In [1]: import numpy as np

In [2]: import numpy.linalg as la

In [3]: np.set_printoptions(suppress=True, linewidth=200)

In [4]: arr = np.loadtxt("mat.csv", delimiter=",")

In [5]: print(arr)
[[ 1.496  1.4   -0.8  ]
 [ 1.965 -0.9   -1.   ]
 [ 0.4   -1.    -0.2  ]
 [ 1.362  0.1   -0.7  ]
 [ 1.954 -0.6   -1.   ]
 [-0.783  0.5    0.4  ]
 [ 0.378 -0.2   -0.2  ]
 [-0.819  2.9    0.4  ]
 [-2.31   0.2    1.1  ]
 [ 1.41   0.6   -0.7  ]
 [-4.252  0.3    2.1  ]
 [ 1.637  0.    -0.8  ]
 [ 0.24  -1.6   -0.1  ]
 [-0.719  1.1    0.4  ]
 [ 2.733  0.7   -1.4  ]
 [ 2.064  0.4   -1.   ]
 [-3.002  0.     1.5  ]
 [ 0.196 -0.4   -0.1  ]
 [ 0.792  0.4   -0.4  ]
 [ 1.998  1.    -1.   ]
 [-2.845  0.9    1.4  ]
 [ 0.012 -1.1    0.   ]]

In [6]: M2 = arr / la.norm(arr, axis=1, keepdims=True)

In [7]: C2 = M2 @ M2.T

In [8]: print((C2 - 2 * np.eye(22)).round(6).argmax(axis=1))
[18  6 17 11  1 20  1 13 10 19  8  3 21  7 15 14 10  2 19 18  8 12]

In [9]: def softmax(z):
   ...:     e = np.exp(z - z.max(axis=-1, keepdims=True))
   ...:     return e / e.sum(axis=-1, keepdims=True)
   ...: 

In [10]: print(np.round(softmax(arr[10] + -1), 3))
[0.001 0.142 0.857]

In [11]: print(np.round(softmax(10 * arr[10]), 3) + 0)
[0. 0. 1.]

In [12]: S = arr @ arr.T / np.sqrt(3)

In [13]: print(np.round(softmax(S)[10] @ arr, 3))
[-4.201  0.302  2.075]

In [14]: print(softmax(S).round(6).argmax(axis=1))
[14 14  1 14 14 10 14  7 10 14 10 14 12 10 14 14 10  1 14 14 10 12]

In [15]: idx = arr[:, 2] > np.median(arr[:, 2])

In [16]: f = arr[idx].mean(axis=0) - arr[~idx].mean(axis=0)

In [17]: print(round((((arr - arr.mean(axis=0)) @ f > 0) == idx).mean(), 3))
0.909

In [18]: Uu, sv, VT = la.svd(arr)

In [19]: print(np.argmax(sv[:-1] / (sv[1:] + 1e-6)) + 1)
2

In [20]: print(sv.round(3))
[9.722 4.569 0.099]

In [21]: M2 = Uu[:, :2] @ np.diag(sv[:2]) @ VT[:2]

In [22]: print(la.matrix_rank(arr, rtol=0.05))
2

In [23]: print(la.matrix_rank(M2))
2

In [24]: Ac = arr - arr.mean(axis=0)

In [25]: evecs = la.svd(Ac)[2][:2]

In [26]: M2 = Ac - Ac @ evecs.T @ evecs

In [27]: print(np.round(np.diag(evecs.T @ evecs), 3))
[0.801 1.    0.199]

In [28]: print(round(la.norm(M2) / la.norm(Ac), 3))
0.009

In [29]: print(np.round(M2.std(axis=0), 3) + 0)
[0.009 0.    0.018]

In [30]: m1 = np.load("out17.npy")

In [31]: print(m1)
[[ 19.  16.   8. -16.]
 [ 16.  19.   8. -16.]
 [  8.   8.   7.  -8.]
 [-16. -16.  -8.  19.]]

In [32]: M2 = la.inv(m1)

In [33]: print(np.round(la.inv(M2), 3))
[[ 19.  16.   8. -16.]
 [ 16.  19.   8. -16.]
 [  8.   8.   7.  -8.]
 [-16. -16.  -8.  19.]]

In [34]: print(round(float(la.det(m1) * la.det(M2)), 3))
1.0
